% ipython --no-banner

In [1]: import numpy as np

In [2]: import numpy.linalg as la

In [3]: np.set_printoptions(precision=1, suppress=True, linewidth=100, legacy="1.25")

In [4]: E = np.array([[6.0, 1.0, -3.0], [1.0, 6.0, -3.0], [-3.0, -3.0, 14.0]])

In [5]: E
Out[5]: 
array([[ 6.,  1., -3.],
       [ 1.,  6., -3.],
       [-3., -3., 14.]])

In [6]: w, evecs = la.eigh(E)

In [7]: np.round(evecs.T @ E @ evecs, 1) + 0
Out[7]: 
array([[ 5.,  0.,  0.],
       [ 0.,  5.,  0.],
       [ 0.,  0., 16.]])

In [8]: w.sum(), np.trace(E)
Out[8]: (26.0, 26.0)

In [9]: la.svd(E, compute_uv=False)
Out[9]: array([16.,  5.,  5.])

In [10]: (w > 1e-8).sum(), (w < -1e-8).sum()
Out[10]: (3, 0)

In [11]: np.abs(evecs[:, -1])
Out[11]: array([0.3, 0.3, 0.9])

In [12]: np.unique(w.round(6) + 0, return_counts=True)[1]
Out[12]: array([2, 1])

In [13]: x0 = np.ones(3)

In [14]: for _ in range(4):
    ...:     x0 = E @ x0
    ...:     x0 /= la.norm(x0)
    ...:     print(round(x0 @ E @ x0, 1))
    ...: 
7.7
13.4
15.7
16.0

In [15]: round(float(la.eigvalsh(E)[-1]), 1)
Out[15]: 16.0

In [16]: x0 = np.array([4, 1, 1])

In [17]: target = E @ x0

In [18]: c, lr = np.zeros(3), 1 / la.norm(E, 2) ** 2

In [19]: for i in range(30):
    ...:     c -= lr * E.T @ (E @ c - target)
    ...:     if i % 10 == 0: print(i, round(la.norm(E @ c - target), 1))
    ...: 
0 18.9
10 6.8
20 2.4

In [20]: round(float(la.cond(E)), 1)
Out[20]: 3.2

In [21]: c
Out[21]: array([3.8, 1. , 0.9])

In [22]: W0 = np.loadtxt("x.csv", delimiter=",")

In [23]: W0
Out[23]: 
array([[3., 0., 0.],
       [1., 0., 0.],
       [1., 2., 1.]])

In [24]: np.allclose(W0[:-1].T @ la.lstsq(W0[:-1].T, W0[-1])[0], W0[-1])
Out[24]: False

In [25]: np.round(np.trace(la.pinv(W0) @ W0), 1)
Out[25]: 2.0

In [26]: la.lstsq(W0[:-1].T, W0[-1])[2]
Out[26]: 1

In [27]: np.round(W0 @ la.pinv(W0) @ W0, 1) + 0
Out[27]: 
array([[3., 0., 0.],
       [1., 0., 0.],
       [1., 2., 1.]])

In [28]: np.abs(np.diag(la.qr(W0)[1])) > 1e-9
Out[28]: array([ True,  True, False])

In [29]: la.cond(W0) > 100
Out[29]: True

In [30]: np.argsort(-la.norm(W0, axis=0).round(6), kind="stable")[:3]
Out[30]: array([0, 1, 2])

In [31]: proj = np.triu(np.array([[-7, 2, 9], [-7, -7, 8], [-3, 1, 4]]), 1) + np.eye(3)

In [32]: Y = proj @ W0 @ la.inv(proj)

In [33]: np.round(np.poly(Y), 1) + 0
Out[33]: array([ 1., -4.,  3.,  0.])

In [34]: la.matrix_rank(Y)
Out[34]: 2

In [35]: Y = np.array([[-5, -4, 4], [-2, 3, -1]])

In [36]: Z = np.kron(Y, W0)

In [37]: Z
Out[37]: 
array([[-15.,  -0.,  -0., -12.,  -0.,  -0.,  12.,   0.,   0.],
       [ -5.,  -0.,  -0.,  -4.,  -0.,  -0.,   4.,   0.,   0.],
       [ -5., -10.,  -5.,  -4.,  -8.,  -4.,   4.,   8.,   4.],
       [ -6.,  -0.,  -0.,   9.,   0.,   0.,  -3.,  -0.,  -0.],
       [ -2.,  -0.,  -0.,   3.,   0.,   0.,  -1.,  -0.,  -0.],
       [ -2.,  -4.,  -2.,   3.,   6.,   3.,  -1.,  -2.,  -1.]])

In [38]: np.round(la.norm(Z, 2), 1), np.round(la.norm(Y, 2) * la.norm(W0, 2), 1)
Out[38]: (26.1, 26.1)

In [39]: Z.shape
Out[39]: (6, 9)

In [40]: la.matrix_rank(Z)
Out[40]: 4

In [41]: data = np.load("w.npy")

In [42]: data
Out[42]: 
array([[  4.1, -10.2,   0.2],
       [  2.9,  -9.6,   0.4],
       [  2.9,  -5.9,   0.2]])

In [43]: Y = np.array([[-1, -1, 3], [5, 0, 2], [-2, -5, -3]])

In [44]: la.matrix_rank(data @ Y)
Out[44]: 3

In [45]: Y.T @ data.T
Out[45]: 
array([[-55.5, -51.7, -32.8],
       [ -5.1,  -4.9,  -3.9],
       [ -8.7, -11.7,  -3.7]])

In [46]: data @ Y
Out[46]: 
array([[-55.5,  -5.1,  -8.7],
       [-51.7,  -4.9, -11.7],
       [-32.8,  -3.9,  -3.7]])

In [47]: t = np.radians(30)

In [48]: R = np.eye(3)

In [49]: R[2, 2] = R[1, 1] = np.cos(t)

In [50]: R[2, 1], R[1, 2] = -np.sin(t), np.sin(t)

In [51]: R
Out[51]: 
array([[ 1. ,  0. ,  0. ],
       [ 0. ,  0.9,  0.5],
       [ 0. , -0.5,  0.9]])

In [52]: Y = data @ R.T

In [53]: np.allclose(data @ data.T, Y @ Y.T)
Out[53]: True

In [54]: arr, _ = la.qr(np.array([[-0.8, 0.4, 1.5], [0.5, 0.7, -1.8], [-0.7, -0.4, -0.7]]))

In [55]: arr
Out[55]: 
array([[-0.7, -0.7, -0.3],
       [ 0.4, -0.7,  0.6],
       [-0.6,  0.3,  0.8]])

In [56]: u = np.array([0, 2])

In [57]: np.round(np.correlate(arr[0], arr[1], "full"), 1) + 0
Out[57]: array([-0.4,  0.1,  0. , -0.1, -0.1])

In [58]: round(la.norm(arr, "nuc"), 1)
Out[58]: 3.0

In [59]: np.round(la.norm(arr, 1), 1), round(float(la.norm(arr, np.inf)), 1)
Out[59]: (1.7, 1.7)

In [60]: round(arr[1] @ arr[2], 1)
Out[60]: 0.0

In [61]: round(la.norm(arr) ** 2 / la.norm(arr, 2) ** 2, 1)
Out[61]: 3.0

In [62]: la.norm(arr, axis=1)
Out[62]: array([1., 1., 1.])
